% python3 -q
>>> import numpy as np
>>> import numpy.linalg as la
>>> np.set_printoptions(precision=1, suppress=True, linewidth=140, sign=" ")
>>> def rnd(a):
...     return np.round(a, 1) + 0
... 
>>> W0 = np.loadtxt("data.csv", delimiter=",")
>>> W0
array([[-7.,  0.,  0.,  0.,  0.,  0.,  0.,  0.,  0.,  0.,  0.,  0.,  0.],
       [ 0., -7.,  0.,  0.,  0.,  0.,  0.,  0.,  0.,  0.,  0.,  0.,  0.],
       [ 0.,  0., -7.,  0.,  0.,  0.,  0.,  0.,  0.,  0.,  0.,  0.,  0.],
       [ 0.,  0.,  0.,  1.,  0.,  0.,  0.,  0.,  0.,  0.,  0.,  0.,  0.],
       [ 0.,  0.,  0.,  0.,  0.,  0.,  0.,  0.,  0.,  0.,  0.,  0.,  0.],
       [ 0.,  0.,  0.,  0.,  0.,  7.,  0.,  0.,  0.,  0.,  0.,  0.,  0.],
       [ 0.,  0.,  0.,  0.,  0.,  0.,  5.,  0.,  0.,  0.,  0.,  0.,  0.],
       [ 0.,  0.,  0.,  0.,  0.,  0.,  0.,  5.,  0.,  0.,  0.,  0.,  0.],
       [ 0.,  0.,  0.,  0.,  0.,  0.,  0.,  0., -9.,  0.,  0.,  0.,  0.],
       [ 0.,  0.,  0.,  0.,  0.,  0.,  0.,  0.,  0.,  2.,  0.,  0.,  0.],
       [ 0.,  0.,  0.,  0.,  0.,  0.,  0.,  0.,  0.,  0., -3.,  0.,  0.],
       [ 0.,  0.,  0.,  0.,  0.,  0.,  0.,  0.,  0.,  0.,  0., -6.,  0.],
       [ 0.,  0.,  0.,  0.,  0.,  0.,  0.,  0.,  0.,  0.,  0.,  0., -4.]])
>>> rk = la.matrix_rank(W0)
>>> rk
np.int64(12)
>>> null = la.svd(W0)[2][rk:].T
>>> [int(la.matrix_rank(W0[:, :j + 1])) for j in range(13)]
[1, 2, 3, 4, 4, 5, 6, 7, 8, 9, 10, 11, 12]
>>> [int(la.matrix_rank(np.delete(W0, i, axis=0))) for i in range(13)]
[11, 11, 11, 11, 12, 11, 11, 11, 11, 11, 11, 11, 11]
>>> null.shape
(13, 1)
>>> rng = np.random.default_rng(337510)
>>> z = rng.integers(0, 3, 7)
>>> K = np.array([[-1, -2, -1, 1, 1, -1, 1],
...     [1, 1, 2, -2, -2, -1, -2],
...     [2, 2, -2, -1, 1, 1, 1],
...     [1, 0, -1, 1, 2, -2, 1],
...     [1, -1, 2, 2, 1, 2, 2],
...     [1, 1, 1, -2, -1, 0, 0],
...     [-1, 1, -2, 1, 2, 0, 2]]) * (z[:, None] == z)
>>> K
array([[-1,  0,  0,  1,  1,  0,  0],
       [ 0,  1,  2,  0,  0,  0,  0],
       [ 0,  2, -2,  0,  0,  0,  0],
       [ 1,  0,  0,  1,  2,  0,  0],
       [ 1,  0,  0,  2,  1,  0,  0],
       [ 0,  0,  0,  0,  0,  0,  0],
       [ 0,  0,  0,  0,  0,  0,  2]])
>>> rnd(la.norm(K, 1)), rnd(la.norm(K, np.inf))
(np.float64(4.0), np.float64(4.0))
>>> K[1] @ K[5]
np.int64(0)
>>> rnd(la.norm(K[1] - K[5]))
np.float64(2.2)
>>> rnd(np.trace(la.pinv(K) @ K))
np.float64(6.0)
>>> np.allclose(K[:-1].T @ la.lstsq(K[:-1].T, K[-1])[0], K[-1])
False
>>> (K + K.T) / 2
array([[-1.,  0.,  0.,  1.,  1.,  0.,  0.],
       [ 0.,  1.,  2.,  0.,  0.,  0.,  0.],
       [ 0.,  2., -2.,  0.,  0.,  0.,  0.],
       [ 1.,  0.,  0.,  1.,  2.,  0.,  0.],
       [ 1.,  0.,  0.,  2.,  1.,  0.,  0.],
       [ 0.,  0.,  0.,  0.,  0.,  0.,  0.],
       [ 0.,  0.,  0.,  0.,  0.,  0.,  2.]])
>>> la.matrix_power(K, 4)
array([[ 17,   0,   0,  28,  28,   0,   0],
       [  0,  29, -26,   0,   0,   0,   0],
       [  0, -26,  68,   0,   0,   0,   0],
       [ 28,   0,   0,  65,  64,   0,   0],
       [ 28,   0,   0,  64,  65,   0,   0],
       [  0,   0,   0,   0,   0,   0,   0],
       [  0,   0,   0,   0,   0,   0,  16]])
>>> np.allclose(K, K.T)
True
>>> rnd(la.det(K))
np.float64(0.0)
>>> np.trace(K)
np.int64(2)
>>> np.allclose(K @ K.T, K.T @ K)
True
>>> rnd(np.abs(la.eigvals(K)).max())
np.float64(3.4)
>>> assert K == K.T
Traceback (most recent call last):
  File "<python-input-28>", line 1, in <module>
    assert K == K.T
           ^^^^^^^^
ValueError: The truth value of an array with more than one element is ambiguous. Use a.any() or a.all()
>>> z = rng.integers(0, 2, 6)
>>> J = np.array([[0, 0, 2, 0, 2, 0],
...     [2, 1, 1, 0, 1, -2],
...     [0, 2, -1, 0, 0, 0],
...     [1, 0, 0, -2, -2, 1],
...     [1, 0, -1, -2, 1, 0],
...     [-1, -2, 2, 0, 2, -2]]) * (z[:, None] == z)
>>> J
array([[ 0,  0,  2,  0,  2,  0],
       [ 0,  1,  0,  0,  0,  0],
       [ 0,  0, -1,  0,  0,  0],
       [ 0,  0,  0, -2,  0,  0],
       [ 1,  0, -1,  0,  1,  0],
       [-1,  0,  2,  0,  2, -2]])
>>> cov = J.T @ J
>>> rnd(la.svd(J, compute_uv=False) ** 2)
array([ 19.4,   4. ,   3.4,   2.1,   1. ,   0.1])
>>> (J @ J.T).shape
(6, 6)
>>> np.diag(cov)
array([  2,   1,  10,   4,   9,   4])
>>> np.trace(cov), (J ** 2).sum()
(np.int64(30), np.int64(30))
>>> la.matrix_rank(cov)
np.int64(6)
>>> rnd(la.eigvalsh(cov)[::-1])
array([ 19.4,   4. ,   3.4,   2.1,   1. ,   0.1])
>>> cov
array([[ 2,  0, -3,  0, -1,  2],
       [ 0,  1,  0,  0,  0,  0],
       [-3,  0, 10,  0,  7, -4],
       [ 0,  0,  0,  4,  0,  0],
       [-1,  0,  7,  0,  9, -4],
       [ 2,  0, -4,  0, -4,  4]])
>>> A2 = la.inv(J)
>>> rnd(la.cond(J))
np.float64(13.0)
>>> (np.abs(A2) > 1e-9).astype(int)
array([[ 1,  0,  1,  0,  1,  0],
       [ 0,  1,  0,  0,  0,  0],
       [ 0,  0,  1,  0,  0,  0],
       [ 0,  0,  0,  1,  0,  0],
       [ 1,  0,  1,  0,  0,  0],
       [ 1,  0,  1,  0,  1,  1]])
>>> rnd(la.inv(A2))
array([[ 0.,  0.,  2.,  0.,  2.,  0.],
       [ 0.,  1.,  0.,  0.,  0.,  0.],
       [ 0.,  0., -1.,  0.,  0.,  0.],
       [ 0.,  0.,  0., -2.,  0.,  0.],
       [ 1.,  0., -1.,  0.,  1.,  0.],
       [-1.,  0.,  2.,  0.,  2., -2.]])
>>> feats = np.array([[-0.4, -0.8, 1.1, -1.2, 0.9, 0.0, 0.2, -0.7, 0.7, 0.4, 0.9, 1.5],
...     [-1.1, 1.8, 0.5, 0.4, 0.6, -0.8, 1.7, 0.1, -1.0, -2.1, 1.0, -0.2],
...     [-0.2, -0.1, -0.2, -0.6, 1.1, 0.5, -0.4, 1.4, -0.7, 0.3, 0.2, 0.2],
...     [-1.1, 1.5, 1.1, -0.5, -0.5, -1.2, -2.2, -1.6, 0.4, 2.5, 0.4, 0.2],
...     [0.1, 0.2, -0.1, -1.1, 0.7, -0.2, 0.1, -0.3, 1.2, 0.2, 0.8, -1.3]])
>>> feats[0] = feats[1] + 0.3 * rng.normal(size=12)
>>> rnd(feats)
array([[-0.6,  1.6,  0.1,  0.5,  0.2, -0.6,  1.8,  0.3, -1.4, -2.1,  0.9,  0.1],
       [-1.1,  1.8,  0.5,  0.4,  0.6, -0.8,  1.7,  0.1, -1. , -2.1,  1. , -0.2],
       [-0.2, -0.1, -0.2, -0.6,  1.1,  0.5, -0.4,  1.4, -0.7,  0.3,  0.2,  0.2],
       [-1.1,  1.5,  1.1, -0.5, -0.5, -1.2, -2.2, -1.6,  0.4,  2.5,  0.4,  0.2],
       [ 0.1,  0.2, -0.1, -1.1,  0.7, -0.2,  0.1, -0.3,  1.2,  0.2,  0.8, -1.3]])
>>> x0 = np.array([-1, -2, 4, -2, 5, 1, -9, -4, -8, -6, -7, -4])
>>> rnd(feats @ np.ones(12))
array([ 0.8,  0.9,  1.5, -1. ,  0.3])
>>> rnd(np.einsum("ij,j->i", feats, x0))
array([-3.7, -0.4,  6.4,  4.2, -6.3])
>>> rnd(feats @ x0)
array([-3.7, -0.4,  6.4,  4.2, -6.3])
>>> rnd(la.norm(feats, axis=0))
array([ 1.7,  2.8,  1.2,  1.5,  1.5,  1.6,  3.4,  2.2,  2.2,  3.9,  1.6,  1.3])
>>> la.norm(feats, axis=1).argmax()
np.int64(3)
>>> rnd(la.norm(feats) ** 2 / la.norm(feats, 2) ** 2)
np.float64(1.8)
>>> A2 = feats + rng.integers(-2, 3, (5, 4)) @ rng.integers(-2, 3, (4, 12))
>>> rnd(A2)
array([[-4.6, -5.4, -4.9,  1.5, 10.2,  5.4,  0.8,  6.3, -7.4, -6.1, -0.1,  2.1],
       [ 2.9, -3.2, -0.5, -4.6, -1.4,  1.2, 10.7,  2.1,  5. , -4.1, 12. ,  1.8],
       [-2.2, -4.1, -5.2, -2.6,  8.1, -0.5, -3.4,  7.4, -5.7, -3.7, -3.8,  1.2],
       [-5.1, -5.5, -3.9,  4.5, 10.5,  5.8, -2.2,  2.4, -8.6,  1.5, -1.6,  1.2],
       [ 0.1, -3.8, -2.1, -1.1,  3.7,  2.8,  3.1,  1.7,  0.2, -0.8,  3.8, -0.3]])
>>> rnd(la.svd(A2 - feats, compute_uv=False))
array([ 29.4,  18.8,   8.5,   2.4,   0. ])
>>> la.matrix_rank(A2 - feats, tol=1e-8)
np.int64(4)
>>> U, sigma, Vh = la.svd(feats, full_matrices=False)
>>> np.allclose(U * sigma @ Vh, feats)
True
>>> rnd(sigma / sigma[0])
array([ 1. ,  0.7,  0.4,  0.4,  0.1])
>>> rnd(sigma)
array([ 5.8,  4.1,  2.4,  2.1,  0.4])
>>> arr = np.loadtxt("x.csv", delimiter=",")
>>> arr
array([[  5.,   1.,   1.,   2.,   0.,   2.,   0.,   3.,   1.],
       [  0.,   1.,   0.,   0.,   0.,   0.,   0.,   0.,   0.],
       [  1.,   1.,   0.,   0.,   9.,   0.,   0.,   0.,   0.],
       [  8.,   1.,   2.,   4.,   0.,   5.,   0.,   5.,   3.],
       [  0.,   1.,   0.,   0.,   0.,   0.,   0.,   0.,   0.],
       [ 14.,   1.,   2.,   4.,  12.,  11.,   6.,   5.,   3.],
       [  2.,   1.,   0.,   0.,   3.,   0.,   0.,   0.,   0.],
       [ 13.,   1.,   2.,   4.,   9.,  10.,   5.,   5.,   3.],
       [  0.,   1.,   0.,   0.,   3.,   0.,   0.,   0.,   0.],
       [  2.,   1.,   0.,   0.,   0.,   0.,   0.,   1.,   0.],
       [  0.,   1.,   0.,   0.,   0.,   0.,   0.,   0.,   0.],
       [  6.,   1.,   1.,   2.,   0.,   3.,   0.,   3.,   1.],
       [  0.,   1.,   0.,   0.,   0.,   0.,   0.,   0.,   0.],
       [  3.,   1.,   0.,   0.,   6.,   0.,   0.,   0.,   0.],
       [ 10.,   1.,   2.,   4.,   0.,   7.,   2.,   5.,   3.],
       [  5.,   1.,   0.,   0.,  12.,   2.,   0.,   0.,   0.],
       [ 10.,   1.,   2.,   4.,   0.,   7.,   2.,   5.,   3.],
       [  0.,   1.,   0.,   0.,   0.,   0.,   0.,   0.,   0.],
       [  5.,   1.,   1.,   2.,   0.,   2.,   0.,   3.,   1.],
       [  5.,   1.,   0.,   0.,   3.,   2.,   0.,   1.,   0.],
       [  0.,   1.,   0.,   0.,   0.,   0.,   0.,   0.,   0.],
       [  0.,   1.,   0.,   0.,   9.,   0.,   0.,   0.,   0.],
       [ 10.,   1.,   2.,   4.,   0.,   7.,   2.,   5.,   3.],
       [  0.,   1.,   0.,   0.,   9.,   0.,   0.,   0.,   0.],
       [  4.,   1.,   0.,   0.,   0.,   1.,   0.,   1.,   0.],
       [ 14.,   1.,   2.,   4.,  12.,  11.,   6.,   5.,   3.],
       [  1.,   1.,   0.,   0.,   9.,   0.,   0.,   0.,   0.],
       [  5.,   1.,   1.,   2.,   0.,   2.,   0.,   3.,   1.],
       [  5.,   1.,   0.,   0.,  12.,   2.,   0.,   0.,   0.],
       [  0.,   1.,   0.,   0.,   0.,   0.,   0.,   0.,   0.],
       [  0.,   1.,   0.,   0.,   6.,   0.,   0.,   0.,   0.],
       [  0.,   1.,   0.,   0.,   0.,   0.,   0.,   0.,   0.],
       [  0.,   1.,   0.,   0.,   0.,   0.,   0.,   0.,   0.],
       [  0.,   1.,   0.,   0.,   0.,   0.,   0.,   0.,   0.],
       [  6.,   1.,   0.,   0.,   6.,   3.,   0.,   1.,   0.],
       [  0.,   1.,   0.,   0.,   3.,   0.,   0.,   0.,   0.],
       [  3.,   1.,   0.,   0.,   6.,   0.,   0.,   0.,   0.],
       [ 10.,   1.,   1.,   2.,   9.,   7.,   3.,   3.,   1.],
       [  4.,   1.,   0.,   0.,   0.,   1.,   0.,   1.,   0.],
       [  0.,   1.,   0.,   0.,   0.,   0.,   0.,   0.,   0.],
       [  5.,   1.,   1.,   2.,   0.,   2.,   0.,   3.,   1.],
       [  7.,   1.,   0.,   0.,   9.,   4.,   1.,   1.,   0.],
       [  0.,   1.,   0.,   0.,  12.,   0.,   0.,   0.,   0.],
       [  2.,   1.,   0.,   0.,   0.,   0.,   0.,   1.,   0.],
       [  0.,   1.,   0.,   0.,  12.,   0.,   0.,   0.,   0.],
       [  0.,   1.,   0.,   0.,   3.,   0.,   0.,   0.,   0.],
       [  0.,   1.,   0.,   0.,  12.,   0.,   0.,   0.,   0.],
       [  7.,   1.,   0.,   0.,   9.,   4.,   1.,   1.,   0.]])
>>> r0, r1 = arr[36], arr[5]
>>> r0 @ r1
np.float64(115.0)
>>> p = (r0 @ r1) / (r0 @ r0) * r0
>>> p
array([  7.5,   2.5,   0. ,   0. ,  15. ,   0. ,   0. ,   0. ,   0. ])
>>> rnd(la.norm(r0 + r1) ** 2 + la.norm(r0 - r1) ** 2)
np.float64(1196.0)
>>> np.outer(r0, r1)
array([[ 42.,   3.,   6.,  12.,  36.,  33.,  18.,  15.,   9.],
       [ 14.,   1.,   2.,   4.,  12.,  11.,   6.,   5.,   3.],
       [  0.,   0.,   0.,   0.,   0.,   0.,   0.,   0.,   0.],
       [  0.,   0.,   0.,   0.,   0.,   0.,   0.,   0.,   0.],
       [ 84.,   6.,  12.,  24.,  72.,  66.,  36.,  30.,  18.],
       [  0.,   0.,   0.,   0.,   0.,   0.,   0.,   0.,   0.],
       [  0.,   0.,   0.,   0.,   0.,   0.,   0.,   0.,   0.],
       [  0.,   0.,   0.,   0.,   0.,   0.,   0.,   0.,   0.],
       [  0.,   0.,   0.,   0.,   0.,   0.,   0.,   0.,   0.]])
>>> r1 - p
array([ 6.5, -1.5,  2. ,  4. , -3. , 11. ,  6. ,  5. ,  3. ])
>>> U, sigma, Vh = la.svd(arr)
>>> rnd(sigma)
array([ 58.2,  32.4,   8.2,   6.6,   3.6,   2.1,   1.4,   0.7,   0. ])
>>> A2 = U[:, :8] @ np.diag(sigma[:8]) @ Vh[:8]
>>> rnd(la.norm(arr - A2, 2)), rnd(sigma[8])
(np.float64(0.0), np.float64(0.0))
>>> la.matrix_rank(A2)
np.int64(8)
>>> rnd(np.abs(arr - A2).max())
np.float64(0.0)
>>> r0 = np.array([0, 3, -1])
>>> np.polyval(r0, arr[17])
array([-1.,  2., -1., -1., -1., -1., -1., -1., -1.])
>>> np.cross(arr[17, :3], arr[18, :3])
array([ 1.,  0., -5.])
>>> A2 = np.array([[-1], [0], [2], [2], [2], [-1], [-2], [-2]])
>>> cent = np.array([[1, 0, 2, 2, 0, 2, 0]])
>>> m1 = A2 @ cent + 0.3 * rng.normal(size=(8, 7))
>>> rnd(m1)
array([[-0.9, -0.2, -2. , -2. ,  0.1, -2. ,  0. ],
       [ 0.1, -0.5,  0.6, -0.2, -0.7, -0.2, -0.1],
       [ 2. ,  0.8,  3.7,  4.3, -0.4,  3.9, -0.1],
       [ 1.8, -0.1,  4.2,  3.9,  0.4,  4.2,  0.2],
       [ 2.1, -0.3,  4.2,  4.1, -0.2,  4. ,  0.3],
       [-0.9,  0.3, -1.7, -2. ,  0. , -2.1,  0.4],
       [-2.1,  0.7, -4.3, -4.2, -0.6, -4.2,  0.1],
       [-2.5,  0.1, -4.3, -3.7,  0.2, -4.1,  0.4]])
>>> proj = m1 @ la.solve(m1.T @ m1, m1.T)
>>> rnd(np.trace(proj))
np.float64(7.0)
>>> np.allclose(proj @ proj, proj)
True
>>> rnd(proj)
array([[ 0.2, -0.1, -0.2, -0.3,  0.1,  0. ,  0. ,  0. ],
       [-0.1,  1. ,  0. ,  0. ,  0. ,  0. ,  0. ,  0. ],
       [-0.2,  0. ,  0.9, -0.1,  0. ,  0. ,  0. ,  0. ],
       [-0.3,  0. , -0.1,  0.9,  0. ,  0. ,  0. ,  0. ],
       [ 0.1,  0. ,  0. ,  0. ,  1. ,  0. ,  0. ,  0. ],
       [ 0. ,  0. ,  0. ,  0. ,  0. ,  1. ,  0. ,  0. ],
       [ 0. ,  0. ,  0. ,  0. ,  0. ,  0. ,  1. ,  0. ],
       [ 0. ,  0. ,  0. ,  0. ,  0. ,  0. ,  0. ,  1. ]])
>>> rnd(la.eigvalsh(proj))
array([ 0.,  1.,  1.,  1.,  1.,  1.,  1.,  1.])
